% ipython --no-banner

In [1]: import numpy as np

In [2]: np.set_printoptions(precision=1, suppress=True, linewidth=140, floatmode="fixed")

In [3]: def rnd(a):
   ...:     return np.round(a, 1) + 0
   ...: 

In [4]: A = np.loadtxt("m.csv", delimiter=",")

In [5]: print(rnd(A))
[[ 0.4 -0.4 -0.1 -0.4 -0.6 -0.4]
 [-0.4  0.8 -0.1 -0.2 -0.4 -0.2]
 [-0.1 -0.1  1.0 -0.1 -0.1 -0.1]
 [-0.4 -0.2 -0.1  0.8 -0.4 -0.2]
 [-0.6 -0.4 -0.1 -0.4  0.4 -0.4]
 [-0.4 -0.2 -0.1 -0.2 -0.4  0.8]]

In [6]: f = np.array([7, 9, 9, 2, 5, 1])

In [7]: M2 = A + np.outer(f, np.eye(6)[3])

In [8]: print(np.linalg.matrix_rank(M2 - A))
1

In [9]: np.linalg.matrix_rank(np.linalg.inv(M2) - np.linalg.inv(A), tol=1e-8)
Out[9]: np.int64(1)

In [10]: rnd(np.linalg.det(M2) / np.linalg.det(A)), rnd(1 + np.linalg.solve(A, f)[3])
Out[10]: (np.float64(-5.1), np.float64(-5.1))

In [11]: M2 = A / np.sqrt((A ** 2).mean(axis=1, keepdims=True))

In [12]: print(rnd(M2[5]))
[-0.9 -0.6 -0.2 -0.6 -0.9  1.9]

In [13]: print(rnd(A - A.mean(axis=1, keepdims=True)))
[[ 0.6 -0.1  0.1 -0.1 -0.4 -0.1]
 [-0.3  0.9  0.0 -0.1 -0.3 -0.1]
 [-0.2 -0.2  0.9 -0.2 -0.2 -0.2]
 [-0.3 -0.1  0.0  0.9 -0.3 -0.1]
 [-0.4 -0.1  0.1 -0.1  0.6 -0.1]
 [-0.3 -0.1  0.0 -0.1 -0.3  0.9]]

In [14]: np.linalg.matrix_rank(M2) == np.linalg.matrix_rank(A)
Out[14]: np.True_

In [15]: rnd(np.linalg.norm(M2, axis=1))
Out[15]: array([2.4, 2.4, 2.4, 2.4, 2.4, 2.4])

In [16]: gram = A.T @ A

In [17]: print(np.allclose(gram, gram.T))
True

In [18]: np.trace(gram), (A ** 2).sum()
Out[18]: (np.float64(6.0), np.float64(6.0))

In [19]: rnd(gram)
Out[19]: 
array([[1.0, 0.0, 0.0, 0.0, 0.0, 0.0],
       [0.0, 1.0, 0.0, 0.0, 0.0, 0.0],
       [0.0, 0.0, 1.0, 0.0, 0.0, 0.0],
       [0.0, 0.0, 0.0, 1.0, 0.0, 0.0],
       [0.0, 0.0, 0.0, 0.0, 1.0, 0.0],
       [0.0, 0.0, 0.0, 0.0, 0.0, 1.0]])

In [20]: np.linalg.matrix_rank(gram)
Out[20]: np.int64(6)

In [21]: vec = np.array([2, 1, 2, 1, 0, 2])

In [22]: a = np.maximum(A @ vec, 0)

In [23]: rnd(np.maximum(A @ (3 * vec), 0))
Out[23]: array([0.0, 0.0, 4.2, 0.0, 0.0, 0.5])

In [24]: rnd(np.maximum(A @ vec, 0) - np.maximum(-A @ vec, 0))
Out[24]: array([-1.1, -0.8,  1.4, -0.8, -3.1,  0.2])

In [25]: rnd(a)
Out[25]: array([0.0, 0.0, 1.4, 0.0, 0.0, 0.2])

In [26]: np.flatnonzero(a > 1e-9)
Out[26]: array([2, 5])

In [27]: print(rnd(A.T @ a))
[-0.2 -0.1  1.3 -0.1 -0.2  0.0]

In [28]: w, evecs = np.linalg.eigh(A)

In [29]: rnd(np.linalg.eigvalsh(A + -1 * np.eye(6)))
Out[29]: array([-2.0,  0.0,  0.0,  0.0,  0.0,  0.0])

In [30]: print(rnd(evecs.T @ evecs))
[[1.0 0.0 0.0 0.0 0.0 0.0]
 [0.0 1.0 0.0 0.0 0.0 0.0]
 [0.0 0.0 1.0 0.0 0.0 0.0]
 [0.0 0.0 0.0 1.0 0.0 0.0]
 [0.0 0.0 0.0 0.0 1.0 0.0]
 [0.0 0.0 0.0 0.0 0.0 1.0]]

In [31]: print(rnd(evecs.T @ A @ evecs))
[[-1.0  0.0  0.0  0.0  0.0  0.0]
 [ 0.0  1.0  0.0  0.0  0.0  0.0]
 [ 0.0  0.0  1.0  0.0  0.0  0.0]
 [ 0.0  0.0  0.0  1.0  0.0  0.0]
 [ 0.0  0.0  0.0  0.0  1.0  0.0]
 [ 0.0  0.0  0.0  0.0  0.0  1.0]]

In [32]: np.unique(w.round(6) + 0, return_counts=True)[1]
Out[32]: array([1, 5])

In [33]: print((w > 1e-8).sum(), (w < -1e-8).sum())
5 1

In [34]: M = np.load("x.npy")

In [35]: M
Out[35]: 
array([[ 6,  5,  7,  6,  9,  7,  3,  2],
       [ 5,  0,  6, 10,  7,  6,  7,  4],
       [ 7,  6,  8,  6,  4,  5,  5,  2],
       [ 6, 10,  6,  2,  4,  5,  3,  4],
       [ 9,  7,  4,  4,  4,  0,  4,  4],
       [ 7,  6,  5,  5,  0,  4,  6,  6],
       [ 3,  7,  5,  3,  4,  6, 10,  5],
       [ 2,  4,  2,  4,  4,  6,  5,  8]])

In [36]: Uu, sigma = np.linalg.svd(M)
---------------------------------------------------------------------------
ValueError                                Traceback (most recent call last)
Cell In[36], line 1
----> 1 Uu, sigma = np.linalg.svd(M)

ValueError: too many values to unpack (expected 2)

In [37]: Uu, sigma, Vh = np.linalg.svd(M, full_matrices=False)

In [38]: rnd(sigma / sigma[0])
Out[38]: array([1.0, 0.3, 0.2, 0.2, 0.1, 0.1, 0.0, 0.0])

In [39]: print((sigma > 1e-8).sum())
8

In [40]: np.abs(Uu[:, 0]).round(6).argmax()
Out[40]: np.int64(0)

In [41]: rnd(Uu.T @ M @ Vh.T)
Out[41]: 
array([[41.1,  0.0,  0.0,  0.0,  0.0,  0.0,  0.0,  0.0],
       [ 0.0, 10.9,  0.0,  0.0,  0.0,  0.0,  0.0,  0.0],
       [ 0.0,  0.0,  9.2,  0.0,  0.0,  0.0,  0.0,  0.0],
       [ 0.0,  0.0,  0.0,  7.0,  0.0,  0.0,  0.0,  0.0],
       [ 0.0,  0.0,  0.0,  0.0,  5.0,  0.0,  0.0,  0.0],
       [ 0.0,  0.0,  0.0,  0.0,  0.0,  3.9,  0.0,  0.0],
       [ 0.0,  0.0,  0.0,  0.0,  0.0,  0.0,  0.7,  0.0],
       [ 0.0,  0.0,  0.0,  0.0,  0.0,  0.0,  0.0,  0.1]])

In [42]: rnd(sigma)
Out[42]: array([41.1, 10.9,  9.2,  7.0,  5.0,  3.9,  0.7,  0.1])

In [43]: rnd(Vh @ Vh.T)
Out[43]: 
array([[1.0, 0.0, 0.0, 0.0, 0.0, 0.0, 0.0, 0.0],
       [0.0, 1.0, 0.0, 0.0, 0.0, 0.0, 0.0, 0.0],
       [0.0, 0.0, 1.0, 0.0, 0.0, 0.0, 0.0, 0.0],
       [0.0, 0.0, 0.0, 1.0, 0.0, 0.0, 0.0, 0.0],
       [0.0, 0.0, 0.0, 0.0, 1.0, 0.0, 0.0, 0.0],
       [0.0, 0.0, 0.0, 0.0, 0.0, 1.0, 0.0, 0.0],
       [0.0, 0.0, 0.0, 0.0, 0.0, 0.0, 1.0, 0.0],
       [0.0, 0.0, 0.0, 0.0, 0.0, 0.0, 0.0, 1.0]])

In [44]: rnd(np.sqrt((sigma ** 2).sum())), rnd(np.linalg.norm(M))
Out[44]: (np.float64(44.5), np.float64(44.5))
